$ python -q
>>> import numpy as np
>>> np.set_printoptions(suppress=True, linewidth=100)
>>> A = np.loadtxt("data.csv", delimiter=",")
>>> print(A)
[[ 1.  2.  2.  2.  3.  2.  4.  3.  2.  2.  2.  1.]
 [ 0.  0.  0.  0.  0.  0.  0.  0.  0.  0.  0.  0.]
 [ 1.  3.  4.  2.  0.  1.  0.  4.  2.  2.  0.  1.]
 [ 3.  2.  0.  1.  2.  1.  4.  3.  2.  0.  3.  4.]
 [ 1.  3.  4.  0.  0.  3.  2.  3.  1.  0.  2.  2.]
 [ 2.  6.  4.  5.  3.  2.  6.  6.  5.  4.  4.  4.]
 [ 5.  3.  2.  1.  3.  6.  5.  4.  4.  3.  5.  5.]
 [ 0.  2.  2.  0.  0.  2.  0.  0.  2.  0.  1.  2.]
 [ 1.  4.  2.  1.  0.  2.  2.  1.  4.  0.  3.  4.]
 [ 4.  3.  5.  3.  5.  5.  6.  6.  2.  3.  2.  4.]
 [ 4.  3.  0.  0.  5.  4.  6.  6.  2.  2.  4.  3.]
 [ 2.  6.  3.  2.  2.  4.  4.  2.  5.  2.  3.  5.]
 [ 2.  3.  2.  1.  0.  1.  2.  3.  3.  0.  2.  2.]
 [ 1.  3.  4.  4.  3.  3.  6.  3.  2.  1.  5.  3.]
 [ 4.  8.  4.  1.  3.  6.  8.  8.  5.  2.  7.  5.]
 [ 1.  2.  2.  2.  3.  2.  4.  3.  2.  2.  2.  1.]
 [ 0.  2.  4.  4.  1.  1.  2.  3.  1.  3.  1.  2.]
 [ 1.  2.  0.  1.  0.  0.  2.  1.  2.  0.  2.  2.]
 [ 5.  2.  1.  2.  4.  4.  5.  3.  3.  4.  2.  3.]
 [ 2.  3.  0.  1.  1.  2.  4.  3.  2.  1.  4.  3.]
 [ 1.  3.  4.  2.  0.  1.  0.  4.  2.  2.  0.  1.]
 [ 4.  7.  6.  1.  2.  6.  6.  6.  5.  0.  6.  8.]
 [ 0.  2.  2.  0.  0.  2.  2.  1.  0.  0.  2.  2.]
 [ 1.  1.  0.  0.  1.  2.  2.  2.  0.  1.  2.  1.]
 [ 4.  5.  5.  2.  2.  6.  3.  3.  6.  4.  2.  3.]
 [ 3.  3.  3.  3.  4.  5.  5.  2.  3.  4.  3.  1.]
 [ 0.  0.  0.  0.  0.  0.  0.  0.  0.  0.  0.  0.]
 [ 5. 10.  7.  5.  7.  9. 12. 10.  4.  5.  9.  9.]
 [ 4.  2.  2.  0.  3.  4.  4.  6.  1.  1.  3.  3.]
 [ 1.  4.  3.  3.  2.  2.  2.  3.  2.  4.  0.  2.]
 [ 5.  7.  6.  5.  5.  4.  8. 10.  6.  4.  5.  6.]
 [ 2.  2.  2.  2.  2.  1.  2.  4.  1.  2.  1.  3.]
 [ 3.  7.  6.  3.  1.  7.  5.  5.  5.  5.  6.  6.]]
>>> def softmax(z):
...     e = np.exp(z - z.max(axis=-1, keepdims=True))
...     return e / e.sum(axis=-1, keepdims=True)
... 
>>> print(np.round(softmax(A[19]), 1) + 0)
[0.  0.1 0.  0.  0.  0.  0.3 0.1 0.  0.  0.3 0.1]
>>> att = A @ A.T / np.sqrt(12)
>>> print(np.round(softmax(att)[19] @ A, 1))
[ 5. 10.  7.  5.  7.  9. 12. 10.  4.  5.  9.  9.]
>>> print(softmax(att).round(6).argmax(axis=1))
[27  0 27 27 27 27 27 27 27 27 27 27 27 27 27 27 27 27 27 27 27 27 27 27 27 27  0 27 27 27 27 27 27]
